>>> import numpy as np
>>> from numpy import linalg as LA
>>> np.set_printoptions(suppress=True, linewidth=140)
>>> rnd = lambda a: np.round(a, 2) + 0
>>> K = np.load("a.npy")
>>> print(rnd(K))
[[ 0.47  0.26  0.36  0.06  0.45  0.14  0.41 -0.43  0.01  0.08]
 [-0.16  0.58  0.34 -0.54 -0.16 -0.28  0.07  0.15 -0.14 -0.28]
 [-0.56 -0.22  0.06  0.14  0.1  -0.08  0.31 -0.39  0.22 -0.55]
 [-0.25  0.18 -0.08  0.39 -0.1  -0.26  0.1  -0.25 -0.74  0.23]
 [-0.53  0.11  0.46  0.19  0.22  0.19  0.04  0.32  0.2   0.48]
 [-0.06 -0.12  0.04 -0.11  0.28  0.64 -0.06  0.24 -0.53 -0.36]
 [ 0.    0.04 -0.41 -0.05 -0.09  0.06  0.81  0.39  0.02  0.08]
 [ 0.25 -0.18  0.52  0.37 -0.63  0.11  0.17  0.16 -0.03 -0.2 ]
 [-0.16  0.42 -0.22 -0.04 -0.44  0.6  -0.05 -0.39  0.17  0.11]
 [ 0.09  0.53 -0.2   0.59  0.19 -0.05 -0.18  0.29  0.18 -0.37]]
>>> vec = np.array([-5, -1, 0, 8, -3, -3, -2, -7, 7, -6])
>>> y = K @ vec
>>> print(rnd(y))
[-2.   -3.36 11.01  0.23 -0.98 -6.31 -5.1   2.88  2.92  5.08]
>>> print(rnd(LA.solve(K, K[:, 4])))
[0. 0. 0. 0. 1. 0. 0. 0. 0. 0.]
>>> print(rnd(LA.solve(K, y)))
[-5. -1.  0.  8. -3. -3. -2. -7.  7. -6.]
>>> print(rnd(LA.solve(K, y + K[:, 9])))
[-5. -1.  0.  8. -3. -3. -2. -7.  7. -5.]
>>> print(rnd(LA.solve(K, -1 * y)))
[ 5.  1.  0. -8.  3.  3.  2.  7. -7.  6.]
>>> print(rnd(K @ K.T))
[[1. 0. 0. 0. 0. 0. 0. 0. 0. 0.]
 [0. 1. 0. 0. 0. 0. 0. 0. 0. 0.]
 [0. 0. 1. 0. 0. 0. 0. 0. 0. 0.]
 [0. 0. 0. 1. 0. 0. 0. 0. 0. 0.]
 [0. 0. 0. 0. 1. 0. 0. 0. 0. 0.]
 [0. 0. 0. 0. 0. 1. 0. 0. 0. 0.]
 [0. 0. 0. 0. 0. 0. 1. 0. 0. 0.]
 [0. 0. 0. 0. 0. 0. 0. 1. 0. 0.]
 [0. 0. 0. 0. 0. 0. 0. 0. 1. 0.]
 [0. 0. 0. 0. 0. 0. 0. 0. 0. 1.]]
>>> print(rnd(LA.svd(K, compute_uv=False)))
[1. 1. 1. 1. 1. 1. 1. 1. 1. 1.]
>>> print(rnd(LA.norm(K, axis=0)))
[1. 1. 1. 1. 1. 1. 1. 1. 1. 1.]
>>> w1 = np.array([[0, -1, -2],
...     [2, 0, -1],
...     [1, 1, 2],
...     [0, 1, -1],
...     [-1, 2, -2],
...     [1, 0, 1],
...     [0, -2, 0],
...     [-2, 2, 2],
...     [0, 2, -1],
...     [1, 1, -2]])
>>> beta = np.array([-4, -1, -1])
>>> hid = np.maximum(K @ w1 + beta, 0)
>>> print((hid > 0).mean(axis=0))
[0.  0.2 0.4]
>>> print(rnd(hid))
[[0.   0.   0.  ]
 [0.   0.   0.99]
 [0.   0.   0.16]
 [0.   0.   0.  ]
 [0.   2.07 0.  ]
 [0.   0.   1.25]
 [0.   0.   0.  ]
 [0.   0.   1.47]
 [0.   0.   0.  ]
 [0.   0.59 0.  ]]
>>> print(LA.matrix_rank(hid))
2
>>> print((hid > 0).astype(int))
[[0 0 0]
 [0 0 1]
 [0 0 1]
 [0 0 0]
 [0 1 0]
 [0 0 1]
 [0 0 0]
 [0 0 1]
 [0 0 0]
 [0 1 0]]
>>> C = np.array([[-3, -3], [3, -3], [-1, 0]])
>>> print(w1 @ C)
[[-1  3]
 [-5 -6]
 [-2 -6]
 [ 4 -3]
 [11 -3]
 [-4 -3]
 [-6  6]
 [10  0]
 [ 7 -6]
 [ 2 -6]]
>>> vec = np.array([-2, 3, -1])
>>> print((hid @ vec).argmax())
4
>>> print(rnd(hid @ np.ones(3)))
[0.   0.99 0.16 0.   2.07 1.25 0.   1.47 0.   0.59]
>>> print(rnd(hid @ (2 * vec)))
[ 0.   -1.97 -0.32  0.   12.4  -2.5   0.   -2.95  0.    3.52]
>>> print(np.sign((hid @ vec).round(6)))
[ 0. -1. -1.  0.  1. -1.  0. -1.  0.  1.]
>>> print(rnd(hid @ vec))
[ 0.   -0.99 -0.16  0.    6.2  -1.25  0.   -1.47  0.    1.76]
